% ipython --no-banner

In [1]: import numpy as np

In [2]: import numpy.linalg as la

In [3]: np.set_printoptions(suppress=True, linewidth=140)

In [4]: B = np.array([[-3, -2], [-1, 0]])

In [5]: C = np.array([[3, -4], [2, -2]])

In [6]: A = np.block([[B, np.zeros((2, 2))], [np.zeros((2, 2)), C]])

In [7]: A
Out[7]: 
array([[-3., -2.,  0.,  0.],
       [-1.,  0.,  0.,  0.],
       [ 0.,  0.,  3., -4.],
       [ 0.,  0.,  2., -2.]])

In [8]: # 2 blocks once reordered

In [9]: np.round(la.norm(A, axis=1), 1)
Out[9]: array([3.6, 1. , 5. , 2.8])

In [10]: round(la.norm(A, 1), 1), round(float(la.norm(A, np.inf)), 1)
Out[10]: (np.float64(6.0), 7.0)

In [11]: np.round(la.norm(A, "nuc"), 1)
Out[11]: np.float64(10.3)

In [12]: round(la.norm(A) ** 2 / la.norm(A, 2) ** 2, 1)
Out[12]: np.float64(1.4)

In [13]: np.round(la.norm(A[0] - A[3]), 1)
Out[13]: np.float64(4.6)

In [14]: rng = np.random.default_rng(555721)

In [15]: lab = rng.permutation(4)

In [16]: lab
Out[16]: array([0, 1, 2, 3])

In [17]: B = A[lab][:, lab]

In [18]: np.allclose(B, A)
Out[18]: True

In [19]: B
Out[19]: 
array([[-3., -2.,  0.,  0.],
       [-1.,  0.,  0.,  0.],
       [ 0.,  0.,  3., -4.],
       [ 0.,  0.,  2., -2.]])

In [20]: np.diag(B)
Out[20]: array([-3.,  0.,  3., -2.])

In [21]: np.round(np.sort(np.abs(la.eigvals(B))), 1)
Out[21]: array([0.6, 1.4, 1.4, 3.6])

In [22]: np.round(la.det(B), 1), round(la.det(A[lab]), 1)
Out[22]: (np.float64(-4.0), np.float64(-4.0))

In [23]: np.trace(B)
Out[23]: np.float64(-2.0)

In [24]: vec = np.array([2, 2, 2, 2])

In [25]: h = np.maximum(B @ vec, 0)

In [26]: np.flatnonzero(h > 1e-9)
Out[26]: array([], dtype=int64)

In [27]: np.round(np.tanh(B @ vec), 1)
Out[27]: array([-1., -1., -1.,  0.])

In [28]: h
Out[28]: array([0., 0., 0., 0.])

In [29]: B * (h > 1e-9)[:, None]
Out[29]: 
array([[-0., -0.,  0.,  0.],
       [-0.,  0.,  0.,  0.],
       [ 0.,  0.,  0., -0.],
       [ 0.,  0.,  0., -0.]])

In [30]: np.maximum(B @ (3 * vec), 0)
Out[30]: array([0., 0., 0., 0.])

In [31]: u = np.array([0, 0, 1])

In [32]: np.array([np.convolve(row, u, "same") for row in A])
Out[32]: 
array([[ 0., -3., -2.,  0.],
       [ 0., -1.,  0.,  0.],
       [ 0.,  0.,  0.,  3.],
       [ 0.,  0.,  0.,  2.]])

In [33]: np.correlate(A[0], A[1], "full")
Out[33]: array([0., 0., 0., 3., 2., 0., 0.])

In [34]: np.convolve(A[0], u)
Out[34]: array([ 0.,  0., -3., -2.,  0.,  0.])

In [35]: np.polyval(u, A[0])
Out[35]: array([1., 1., 1., 1.])
